% python3 -q
>>> import numpy as np
>>> np.set_printoptions(precision=1, suppress=True, linewidth=160, sign=" ")
>>> O, _ = np.linalg.qr(np.array([[-1.7, 0.5, 0.4, 0.2],
...     [-0.1, -1.3, -0.1, -0.7],
...     [0.1, -0.2, -0.6, 1.0],
...     [0.4, 0.5, 0.6, 1.2]]))
>>> K = -2 * O
>>> K
array([[ 1.9, -0.3, -0.2, -0.4],
       [ 0.1,  1.8, -0.8, -0.4],
       [-0.1,  0.2,  1.4, -1.4],
       [-0.5, -0.8, -1.3, -1.3]])
>>> np.linalg.norm(K, axis=0)
array([ 2.,  2.,  2.,  2.])
>>> round(K[:, 2] @ K[:, 1], 1)
np.float64(-0.0)
>>> X = np.load("run0.npy")
>>> X
array([[ 0.6, -2.4, -0.1, -0.9, -2. , -0.2, -0.6],
       [ 0.5, -5.6, -0.2, -1.9, -3.3,  0.2, -1.7],
       [ 0.4,  2. , -0.3,  1. ,  0.9,  0.2,  0.6],
       [ 0.3, -0.7,  0.3,  0.2, -0.3,  0.2,  0.2],
       [ 0.4,  3.6, -0.3,  1. ,  2. , -0.1,  1.1],
       [ 0.2,  1.5,  0. ,  0.3,  0.6,  0.1,  0.8],
       [ 0.3, -1.1,  0.1,  0.5, -0.2,  0. , -0.2],
       [ 0.1, -1.6,  0. , -0.9, -1. ,  0.3, -0.3],
       [ 0.2,  3.1,  0.2,  1.5,  2.4,  0.1,  1. ],
       [ 0.2, -1.7,  0.3, -0.4, -1. , -0.4,  0. ],
       [-0.1,  1.7,  0.3,  0.6,  1.9,  0.4,  1. ],
       [ 0.4, -1.9,  0. , -1.1, -1.4, -0.4, -0.5],
       [ 0.1, -4.2,  0. , -1.7, -2.7, -0.1, -1.6],
       [ 0.6, -2.6,  0.1, -1.1, -1.4, -0.5, -1.1],
       [-0.2,  3.3,  0.2,  0.9,  2.2,  0.2,  0.8],
       [ 0.1, -3.4, -0.3, -1.5, -2.9,  0.2, -1.2]])
>>> Ac = X - X.mean(axis=0)
>>> U, sigma, Vt = np.linalg.svd(Ac, full_matrices=False)
>>> np.round(Vt[0] * np.sign(Vt[0, np.abs(Vt[0]).argmax()]), 1) + 0
array([ 0. ,  0.8,  0. ,  0.3,  0.5,  0. ,  0.3])
>>> sigma
array([ 14.2,   1.5,   1.2,   1.1,   0.9,   0.6,   0.3])
>>> np.abs(U[:, 0]).argmax()
np.int64(1)
>>> (np.sign(U[:, 0]) == np.sign(U[0, 0])).astype(int)
array([ 1,  1,  0,  0,  0,  0,  1,  1,  0,  1,  0,  1,  1,  1,  0,  1])
>>> np.round(Ac.mean(axis=0), 1) + 0
array([ 0.,  0.,  0.,  0.,  0.,  0.,  0.])
>>> B = np.c_[X[:, :1] @ np.array([[4]]), np.array([1, 3, 0, 3, 1, 1, 3, 0, 0, 1, 0, 0, 1, 0, 2, 2])]
>>> B
array([[ 2.4,  1. ],
       [ 2. ,  3. ],
       [ 1.6,  0. ],
       [ 1.2,  3. ],
       [ 1.6,  1. ],
       [ 0.8,  1. ],
       [ 1.2,  3. ],
       [ 0.4,  0. ],
       [ 0.8,  0. ],
       [ 0.8,  1. ],
       [-0.4,  0. ],
       [ 1.6,  0. ],
       [ 0.4,  1. ],
       [ 2.4,  0. ],
       [-0.8,  2. ],
       [ 0.4,  2. ]])
>>> np.linalg.matrix_rank(B)
np.int64(2)
>>> np.round(np.linalg.norm(B - X @ np.linalg.lstsq(X, B)[0], axis=0), 1) + 0
array([ 0. ,  3.9])
>>> J = np.load("arr.npy")
>>> J
array([[  6,   7,   4,   6,   3,   8,   0],
       [  7,  10,   6,  10,   6,  12,   2],
       [  4,   6,   8,   4,   6,   8,   0],
       [  6,  10,   4,  12,   6,  12,   4],
       [  3,   6,   6,   6,  13,  10,   6],
       [  8,  12,   8,  12,  10,  16,   4],
       [  0,   2,   0,   4,   6,   4,   5]])
>>> r = np.linalg.matrix_rank(J)
>>> r
np.int64(5)
>>> N = np.linalg.svd(J)[2][r:].T
>>> np.allclose(J @ N, 0)
True
>>> [int(np.linalg.matrix_rank(J[:, :j + 1])) for j in range(7)]
[1, 2, 3, 3, 4, 5, 5]
>>> np.round(N @ N.T, 1) + 0
array([[ 0.3, -0.3,  0.2,  0.1, -0.1, -0.1,  0.2],
       [-0.3,  0.7, -0.1, -0.3,  0. ,  0. ,  0.1],
       [ 0.2, -0.1,  0.2,  0. , -0.1, -0.1,  0.3],
       [ 0.1, -0.3,  0. ,  0.2,  0.1,  0. , -0.2],
       [-0.1,  0. , -0.1,  0.1,  0.1,  0.1, -0.3],
       [-0.1,  0. , -0.1,  0. ,  0.1,  0. , -0.1],
       [ 0.2,  0.1,  0.3, -0.2, -0.3, -0.1,  0.5]])
>>> [int(np.linalg.matrix_rank(J[:i])) for i in range(1, len(J) + 1)]
[1, 2, 3, 3, 4, 5, 5]
